$ ipython --no-banner

In [1]: import numpy as np

In [2]: import numpy.linalg as la

In [3]: np.set_printoptions(precision=3, suppress=True, linewidth=100, legacy="1.25")

In [4]: M = np.diag(np.array([2, 0, 2, 0, 1, 0, 1, 1, 2])) + 3 * np.eye(9, k=1) + 3 * np.eye(9, k=-1)

In [5]: M
Out[5]: 
array([[2., 3., 0., 0., 0., 0., 0., 0., 0.],
       [3., 0., 3., 0., 0., 0., 0., 0., 0.],
       [0., 3., 2., 3., 0., 0., 0., 0., 0.],
       [0., 0., 3., 0., 3., 0., 0., 0., 0.],
       [0., 0., 0., 3., 1., 3., 0., 0., 0.],
       [0., 0., 0., 0., 3., 0., 3., 0., 0.],
       [0., 0., 0., 0., 0., 3., 1., 3., 0.],
       [0., 0., 0., 0., 0., 0., 3., 1., 3.],
       [0., 0., 0., 0., 0., 0., 0., 3., 2.]])

In [6]: # equal to its transpose

In [7]: U, s, Vt = la.svd(M, full_matrices=False)

In [8]: np.round(U.T @ U, 3) + 0
Out[8]: 
array([[1., 0., 0., 0., 0., 0., 0., 0., 0.],
       [0., 1., 0., 0., 0., 0., 0., 0., 0.],
       [0., 0., 1., 0., 0., 0., 0., 0., 0.],
       [0., 0., 0., 1., 0., 0., 0., 0., 0.],
       [0., 0., 0., 0., 1., 0., 0., 0., 0.],
       [0., 0., 0., 0., 0., 1., 0., 0., 0.],
       [0., 0., 0., 0., 0., 0., 1., 0., 0.],
       [0., 0., 0., 0., 0., 0., 0., 1., 0.],
       [0., 0., 0., 0., 0., 0., 0., 0., 1.]])

In [9]: s
Out[9]: array([6.534, 5.94 , 5.039, 4.531, 3.945, 3.033, 2.622, 1.57 , 1.002])

In [10]: np.round(U.T @ M @ Vt.T, 3) + 0
Out[10]: 
array([[6.534, 0.   , 0.   , 0.   , 0.   , 0.   , 0.   , 0.   , 0.   ],
       [0.   , 5.94 , 0.   , 0.   , 0.   , 0.   , 0.   , 0.   , 0.   ],
       [0.   , 0.   , 5.039, 0.   , 0.   , 0.   , 0.   , 0.   , 0.   ],
       [0.   , 0.   , 0.   , 4.531, 0.   , 0.   , 0.   , 0.   , 0.   ],
       [0.   , 0.   , 0.   , 0.   , 3.945, 0.   , 0.   , 0.   , 0.   ],
       [0.   , 0.   , 0.   , 0.   , 0.   , 3.033, 0.   , 0.   , 0.   ],
       [0.   , 0.   , 0.   , 0.   , 0.   , 0.   , 2.622, 0.   , 0.   ],
       [0.   , 0.   , 0.   , 0.   , 0.   , 0.   , 0.   , 1.57 , 0.   ],
       [0.   , 0.   , 0.   , 0.   , 0.   , 0.   , 0.   , 0.   , 1.002]])

In [11]: U.shape, s.shape, Vt.shape
Out[11]: ((9, 9), (9,), (9, 9))

In [12]: np.round(Vt @ Vt.T, 3) + 0
Out[12]: 
array([[1., 0., 0., 0., 0., 0., 0., 0., 0.],
       [0., 1., 0., 0., 0., 0., 0., 0., 0.],
       [0., 0., 1., 0., 0., 0., 0., 0., 0.],
       [0., 0., 0., 1., 0., 0., 0., 0., 0.],
       [0., 0., 0., 0., 1., 0., 0., 0., 0.],
       [0., 0., 0., 0., 0., 1., 0., 0., 0.],
       [0., 0., 0., 0., 0., 0., 1., 0., 0.],
       [0., 0., 0., 0., 0., 0., 0., 1., 0.],
       [0., 0., 0., 0., 0., 0., 0., 0., 1.]])

In [13]: np.allclose(U * s @ Vt, M)
Out[13]: True
